% python3 -q
>>> import numpy as np
>>> from numpy import linalg as LA
>>> np.set_printoptions(precision=1, suppress=True, linewidth=120, sign=" ")
>>> def rd(a):
...     return np.round(a, 1) + 0
... 
>>> out = np.array([[0, 1, 0, 1], [2, 1, 0, 0], [2, 1, 2, 2], [1, 0, 0, 0]])
>>> C = np.array([[-1, -2], [1, 1]])
>>> A = np.block([[out, np.array([[1, 9], [-3, -9], [-2, 6], [-7, -8]])], [np.zeros((2, 4)), C]])
>>> A
array([[ 0.,  1.,  0.,  1.,  1.,  9.],
       [ 2.,  1.,  0.,  0., -3., -9.],
       [ 2.,  1.,  2.,  2., -2.,  6.],
       [ 1.,  0.,  0.,  0., -7., -8.],
       [ 0.,  0.,  0.,  0., -1., -2.],
       [ 0.,  0.,  0.,  0.,  1.,  1.]])
>>> out = LA.inv(A)
>>> rd(LA.det(A) * LA.det(out))
np.float64(1.0)
>>> rd(LA.det(A) * out)
array([[  0.,   0.,   0.,  -2.,   2., -12.],
       [  0.,  -2.,   0.,   4.,   8.,  30.],
       [  2.,  -1.,  -1.,   4.,  10.,  31.],
       [ -2.,   2.,   0.,  -4., -24., -44.],
       [  0.,   0.,   0.,   0.,  -2.,  -4.],
       [  0.,   0.,   0.,   0.,   2.,   2.]])
>>> rd(LA.slogdet(A)[0])
np.float64(-1.0)
>>> rd(LA.cond(A))
np.float64(592.0)
>>> rd(LA.inv(out))
array([[ 0.,  1.,  0.,  1.,  1.,  9.],
       [ 2.,  1.,  0.,  0., -3., -9.],
       [ 2.,  1.,  2.,  2., -2.,  6.],
       [ 1.,  0.,  0.,  0., -7., -8.],
       [ 0.,  0.,  0.,  0., -1., -2.],
       [ 0.,  0.,  0.,  0.,  1.,  1.]])
>>> (np.abs(out) > 1e-9).astype(int)
array([[ 0,  0,  0,  1,  1,  1],
       [ 0,  1,  0,  1,  1,  1],
       [ 1,  1,  1,  1,  1,  1],
       [ 1,  1,  0,  1,  1,  1],
       [ 0,  0,  0,  0,  1,  1],
       [ 0,  0,  0,  0,  1,  1]])
>>> rng = np.random.default_rng(86)
>>> labels = rng.permutation(6)
>>> labels
array([ 5,  2,  1,  4,  0,  3])
>>> out = A[labels][:, labels]
>>> np.allclose(out, A)
False
>>> out
array([[ 1.,  0.,  0.,  1.,  0.,  0.],
       [ 6.,  2.,  1., -2.,  2.,  2.],
       [-9.,  0.,  1., -3.,  2.,  0.],
       [-2.,  0.,  0., -1.,  0.,  0.],
       [ 9.,  0.,  1.,  1.,  0.,  1.],
       [-8.,  0.,  0., -7.,  1.,  0.]])
>>> np.trace(out)
np.float64(3.0)
>>> q, V = LA.qr(out[:, :4])[0], LA.qr(out[:, 4:])[0]
>>> sigma = LA.svd(q.T @ V, compute_uv=False)
>>> rd(np.degrees(np.arccos(sigma.clip(0, 1))))
array([ 0.9,  7.4])
>>> (sigma > 0.9).sum()
np.int64(2)
>>> rd(LA.norm(q @ q.T - V @ V.T, 2))
np.float64(1.0)
>>> x0 = np.array([4, 5, 5, 2, 1, 5])
>>> h1 = np.maximum(A @ x0, 0)
>>> np.maximum(A @ x0, 0) - np.maximum(-A @ x0, 0)
array([ 53., -35.,  55., -43., -11.,   6.])
>>> feats = np.loadtxt("dump.csv", delimiter=",")
>>> rd(feats)
array([[ -5.1, -45.9,  27. , -45.9,  29.1],
       [ -5. , -45.6,  26.9, -45.4,  28.9],
       [ -3.5, -35.1,  21. , -31.1,  22.8],
       [ -2.9, -31. ,  18.6, -25.9,  20.3],
       [ -2.5, -28.5,  17.2, -22.7,  18.8],
       [ -2.3, -27.6,  16.7, -21.6,  18.2],
       [ -2.2, -26.3,  15.9, -20.2,  17.4],
       [ -2. , -25.2,  15.3, -18.8,  16.7],
       [ -0.7, -15.8,   9.7,  -8.9,  10.5],
       [ -0.3, -12.6,   7.7,  -6. ,   8.3],
       [ -0.3, -12. ,   7.4,  -5.6,   7.9],
       [ -0.2, -11.3,   6.9,  -5. ,   7.4],
       [  0. ,  -9.7,   5.9,  -3.8,   6.3],
       [  0.2,  -7.5,   4.6,  -2.4,   4.8],
       [  0.3,  -6.2,   3.8,  -1.7,   3.9],
       [  0.3,  -6.1,   3.7,  -1.6,   3.8],
       [  0.3,  -3.8,   2.3,  -0.6,   2.2],
       [  0.2,  -1.6,   0.9,  -0.1,   0.9],
       [ -0.4,   1.2,  -0.6,   0. ,  -0.4],
       [ -0.5,   1.5,  -0.8,  -0.1,  -0.5],
       [ -0.5,   1.6,  -0.8,  -0.1,  -0.5],
       [ -1. ,   2.5,  -1.2,   0. ,  -0.4],
       [ -1.5,   3.1,  -1.3,   0.1,  -0.2],
       [ -1.7,   3.3,  -1.4,   0.2,   0. ],
       [ -1.8,   3.4,  -1.4,   0.3,   0. ],
       [ -1.9,   3.5,  -1.4,   0.4,   0.1],
       [ -3.5,   4.8,  -1.3,   2.1,   1.8],
       [ -4.1,   5.3,  -1.2,   3.1,   2.7],
       [ -4.5,   5.6,  -1.1,   3.9,   3.3],
       [ -5.5,   6.3,  -0.9,   6.1,   4.7],
       [ -6.3,   7. ,  -0.6,   8.3,   6.1],
       [ -7.5,   8. ,  -0.3,  12. ,   8.1],
       [ -8.1,   8.5,  -0.1,  14. ,   9.1],
       [ -8.4,   8.8,   0. ,  14.9,   9.5],
       [-10.1,  10.4,   0.5,  21.5,  12.6],
       [-11.3,  11.9,   0.8,  27.2,  14.9],
       [-13.4,  14.4,   1.4,  37.6,  19. ],
       [-13.9,  15. ,   1.5,  39.8,  19.8],
       [-13.9,  15. ,   1.5,  40. ,  19.8],
       [-14.8,  16.2,   1.7,  44.8,  21.6],
       [-15.5,  17.2,   1.9,  48.9,  22.9]])
>>> left, sigma, vt = LA.svd(feats)
>>> V = vt[:(sigma > 1e-8).sum()]
>>> x0 = feats[23] + -1 * feats[26] + rng.integers(2) * np.eye(5)[3]
>>> rd(x0)
array([ 1.8, -1.5,  0. , -0.9, -1.9])
>>> rd(V.T @ V)
array([[ 0.4, -0.3,  0. ,  0.1, -0.4],
       [-0.3,  0.7, -0.3,  0.1, -0.1],
       [ 0. , -0.3,  0.2,  0. ,  0.3],
       [ 0.1,  0.1,  0. ,  1. ,  0.1],
       [-0.4, -0.1,  0.3,  0.1,  0.6]])
>>> rd(np.diag(V.T @ V))
array([ 0.4,  0.7,  0.2,  1. ,  0.6])
>>> np.allclose(V.T @ V @ x0, x0)
False
>>> th = np.radians(90)
>>> r_ = np.eye(5)
>>> r_[1, 1] = r_[4, 4] = np.cos(th)
>>> r_[1, 4], r_[4, 1] = -np.sin(th), np.sin(th)
>>> rd(r_)
array([[ 1.,  0.,  0.,  0.,  0.],
       [ 0.,  0.,  0.,  0., -1.],
       [ 0.,  0.,  1.,  0.,  0.],
       [ 0.,  0.,  0.,  1.,  0.],
       [ 0.,  1.,  0.,  0.,  0.]])
>>> out = feats @ r_.T
>>> rd(LA.svd(feats, compute_uv=False)), rd(LA.svd(out, compute_uv=False))
(array([ 178.1,  105.7,   17.9,    0. ,    0. ]), array([ 178.1,  105.7,   17.9,    0. ,    0. ]))
>>> np.allclose(feats @ feats.T, out @ out.T)
True
>>> rd(LA.det(r_)), np.trace(r_)
(np.float64(1.0), np.float64(3.0))
>>> th = np.sort(rng.uniform(-2, 2, 11))
>>> E = np.c_[th, th ** 2, th ** 3] @ np.array([[2, 1, 2, 2, 0, 0], [1, 3, 1, 2, 3, 2], [2, 2, 1, 1, 3, 2]])
>>> rd(E)
array([[-7.2, -1.4, -4. , -1.8, -3.1, -2.1],
       [-6.5, -1.1, -3.7, -1.7, -2.5, -1.6],
       [-2.5,  0.1, -1.7, -0.9,  0.2,  0.2],
       [-1.4,  0.1, -1.1, -0.7,  0.4,  0.3],
       [-1.4,  0.1, -1.1, -0.7,  0.4,  0.3],
       [-1.1,  0. , -0.9, -0.6,  0.4,  0.3],
       [-1. ,  0. , -0.9, -0.6,  0.4,  0.3],
       [-0.9,  0. , -0.8, -0.6,  0.4,  0.2],
       [-0.7, -0.1, -0.7, -0.5,  0.3,  0.2],
       [ 7. ,  8.6,  5.3,  6.7,  9. ,  6. ],
       [19.5, 24.4, 13.3, 16.6, 28.8, 19.2]])
>>> r0, g = E[4], E[8]
>>> rd(r0 @ g)
np.float64(2.3)
>>> p = (r0 @ g) / (r0 @ r0) * r0
>>> rd(LA.norm(r0 + g) ** 2 + LA.norm(r0 - g) ** 2)
np.float64(10.6)
>>> rd((g - p) @ r0)
np.float64(0.0)
>>> rd(p)
array([-0.8,  0. , -0.7, -0.4,  0.3,  0.2])
>>> rd(np.outer(r0, g))
array([[ 1. ,  0.1,  0.9,  0.7, -0.4, -0.2],
       [ 0. ,  0. ,  0. ,  0. ,  0. ,  0. ],
       [ 0.8,  0.1,  0.8,  0.6, -0.3, -0.2],
       [ 0.5,  0. ,  0.5,  0.4, -0.2, -0.1],
       [-0.3,  0. , -0.3, -0.2,  0.1,  0.1],
       [-0.2,  0. , -0.2, -0.2,  0.1,  0.1]])
>>> rd(g - p)
array([ 0.1, -0.1,  0. , -0.1,  0. ,  0. ])
>>> left, sigma, vt = LA.svd(E)
>>> V = vt[:(sigma > 1e-8).sum()]
>>> x0 = E[1] + 3 * E[7] + rng.integers(2) * np.eye(6)[1]
>>> rd(x0)
array([-9.2, -0.1, -6.1, -3.5, -1.4, -0.9])
>>> rd(V.T @ V)
array([[ 0.8, -0.2,  0.3,  0. ,  0.1,  0.1],
       [-0.2,  0.5,  0.1,  0.4,  0.2,  0.2],
       [ 0.3,  0.1,  0.3,  0.3, -0.1, -0.1],
       [ 0. ,  0.4,  0.3,  0.6, -0.1, -0.1],
       [ 0.1,  0.2, -0.1, -0.1,  0.6,  0.4],
       [ 0.1,  0.2, -0.1, -0.1,  0.4,  0.3]])
>>> np.allclose(V.T @ V @ x0, x0)
False
